$ python -q
>>> import numpy as np
>>> np.set_printoptions(precision=2, suppress=True, linewidth=140)
>>> tidy = lambda a: np.round(a, 2) + 0
>>> out = np.array([[5, -7, -2, 3, -7, -9, -1],
...     [2, -6, 7, 5, 4, 2, 3],
...     [-4, 9, -6, -2, -2, -6, -3],
...     [-2, 4, 8, -7, 0, -4, -5],
...     [0, -3, -1, -4, 8, 6, -1],
...     [-5, 8, -7, -4, 6, -8, -1],
...     [5, 9, -5, -1, -6, -8, 4]])
>>> feats = np.triu(out)
>>> feats
array([[ 5, -7, -2,  3, -7, -9, -1],
       [ 0, -6,  7,  5,  4,  2,  3],
       [ 0,  0, -6, -2, -2, -6, -3],
       [ 0,  0,  0, -7,  0, -4, -5],
       [ 0,  0,  0,  0,  8,  6, -1],
       [ 0,  0,  0,  0,  0, -8, -1],
       [ 0,  0,  0,  0,  0,  0,  4]])
>>> # triangular
>>> out = feats / np.sqrt((feats ** 2).mean(axis=1, keepdims=True))
>>> tidy(out[1])
array([ 0.  , -1.35,  1.57,  1.12,  0.9 ,  0.45,  0.67])
>>> tidy(np.linalg.norm(out, axis=1))
array([2.65, 2.65, 2.65, 2.65, 2.65, 2.65, 2.65])
>>> np.linalg.matrix_rank(feats - feats.mean(axis=1, keepdims=True))
np.int64(6)
>>> tidy(np.sort(np.abs(np.linalg.eigvals(feats))))
array([4., 5., 6., 6., 7., 8., 8.])
>>> np.trace(feats)
np.int64(-10)
>>> tidy(np.linalg.det(feats))
np.float64(322560.0)
>>> np.allclose(feats, feats.T)
False
>>> r0 = np.array([4, 6, 5, 6, 1, 1, 5])
>>> out = feats + np.outer(r0, np.eye(7)[3])
>>> np.linalg.matrix_rank(np.linalg.inv(out) - np.linalg.inv(feats), tol=1e-8)
np.int64(1)
>>> out
array([[ 5., -7., -2.,  7., -7., -9., -1.],
       [ 0., -6.,  7., 11.,  4.,  2.,  3.],
       [ 0.,  0., -6.,  3., -2., -6., -3.],
       [ 0.,  0.,  0., -1.,  0., -4., -5.],
       [ 0.,  0.,  0.,  1.,  8.,  6., -1.],
       [ 0.,  0.,  0.,  1.,  0., -8., -1.],
       [ 0.,  0.,  0.,  5.,  0.,  0.,  4.]])
>>> tidy(np.linalg.det(out) / np.linalg.det(feats)), tidy(1 + np.linalg.solve(feats, r0)[3])
(np.float64(-0.59), np.float64(-0.59))
>>> np.count_nonzero(feats)
np.int64(27)
>>> tidy(np.linalg.svd(feats, compute_uv=False))
array([19.7 , 13.84,  8.19,  5.85,  5.09,  2.91,  1.67])
>>> tidy(np.linalg.norm(feats))
np.float64(26.8)
>>> np.unravel_index(np.abs(feats).argmax(), feats.shape)
(np.int64(0), np.int64(5))
>>> np.linalg.matrix_rank(feats)
np.int64(7)
>>> feats[7]
Traceback (most recent call last):
  File "<python-input-25>", line 1, in <module>
    feats[7]
    ~~~~~^^^
IndexError: index 7 is out of bounds for axis 0 with size 7
>>> feats.sum(axis=0)
array([  5, -13,  -1,  -1,   3, -19,  -4])
>>> np.abs(feats).max()
np.int64(9)
>>> tidy(feats.mean(axis=0))
array([ 0.71, -1.86, -0.14, -0.14,  0.43, -2.71, -0.57])
>>> np.linalg.rank(feats)
Traceback (most recent call last):
  File "<python-input-29>", line 1, in <module>
    np.linalg.rank(feats)
    ^^^^^^^^^^^^^^
AttributeError: module 'numpy.linalg' has no attribute 'rank'
>>> out = np.array([[3, 2, 3, 0, -3, -3, -2, 1, 2, -1],
...     [1, 3, -1, -2, -3, 3, 1, -3, 2, 3],
...     [3, -2, -3, 3, -2, 3, 2, -2, 3, -1],
...     [2, 1, -2, 3, 2, 2, -2, -3, 3, 0],
...     [-3, 3, 3, 1, -1, -3, 3, 3, -3, -2]])
>>> J = out.T @ out
>>> J
array([[ 32,  -4, -14,  10, -11,  16, -12, -21,  32,   3],
       [ -4,  27,  16,  -6, -12, -10,   2,   3,  -2,   3],
       [-14,  16,  32, -10,  -7, -34,   0,  27, -20,  -9],
       [ 10,  -6, -10,  23,   5,   6,   1,  -6,  11, -11],
       [-11, -12,  -7,   5,  27,   1,  -8,   1,  -9,  -2],
       [ 16, -10, -34,   6,   1,  40,   2, -33,  24,  15],
       [-12,   2,   0,   1,  -8,   2,  22,   6, -11,  -3],
       [-21,   3,  27,  -6,   1, -33,   6,  32, -28, -14],
       [ 32,  -2, -20,  11,  -9,  24, -11, -28,  35,   7],
       [  3,   3,  -9, -11,  -2,  15,  -3, -14,   7,  15]])
>>> # equal to its transpose
>>> Uu, sigma, Vt = np.linalg.svd(J)
>>> vecs = Vt[:(sigma > 1e-8).sum()]
>>> rng = np.random.default_rng(6153)
>>> x0 = J[0] + 3 * J[1] + rng.integers(2) * np.eye(10)[9]
>>> x0
array([ 20.,  77.,  34.,  -8., -47., -14.,  -6., -12.,  26.,  12.])
>>> np.linalg.matrix_rank(np.vstack([J, x0]))
np.int64(5)
>>> np.allclose(vecs.T @ vecs @ x0, x0)
True
>>> tidy(np.linalg.norm(x0 - vecs.T @ vecs @ x0))
np.float64(0.0)
>>> r0, r1 = J[4], J[1]
>>> r0 @ r1
np.int64(-757)
>>> p = (r0 @ r1) / (r0 @ r0) * r0
>>> np.outer(r0, r1)
array([[  44, -297, -176,   66,  132,  110,  -22,  -33,   22,  -33],
       [  48, -324, -192,   72,  144,  120,  -24,  -36,   24,  -36],
       [  28, -189, -112,   42,   84,   70,  -14,  -21,   14,  -21],
       [ -20,  135,   80,  -30,  -60,  -50,   10,   15,  -10,   15],
       [-108,  729,  432, -162, -324, -270,   54,   81,  -54,   81],
       [  -4,   27,   16,   -6,  -12,  -10,    2,    3,   -2,    3],
       [  32, -216, -128,   48,   96,   80,  -16,  -24,   16,  -24],
       [  -4,   27,   16,   -6,  -12,  -10,    2,    3,   -2,    3],
       [  36, -243, -144,   54,  108,   90,  -18,  -27,   18,  -27],
       [   8,  -54,  -32,   12,   24,   20,   -4,   -6,    4,   -6]])
>>> np.linalg.matrix_rank(np.outer(r0, r1))
np.int64(1)
>>> tidy(p)
array([  6.83,   7.45,   4.35,  -3.11, -16.77,  -0.62,   4.97,  -0.62,   5.59,   1.24])
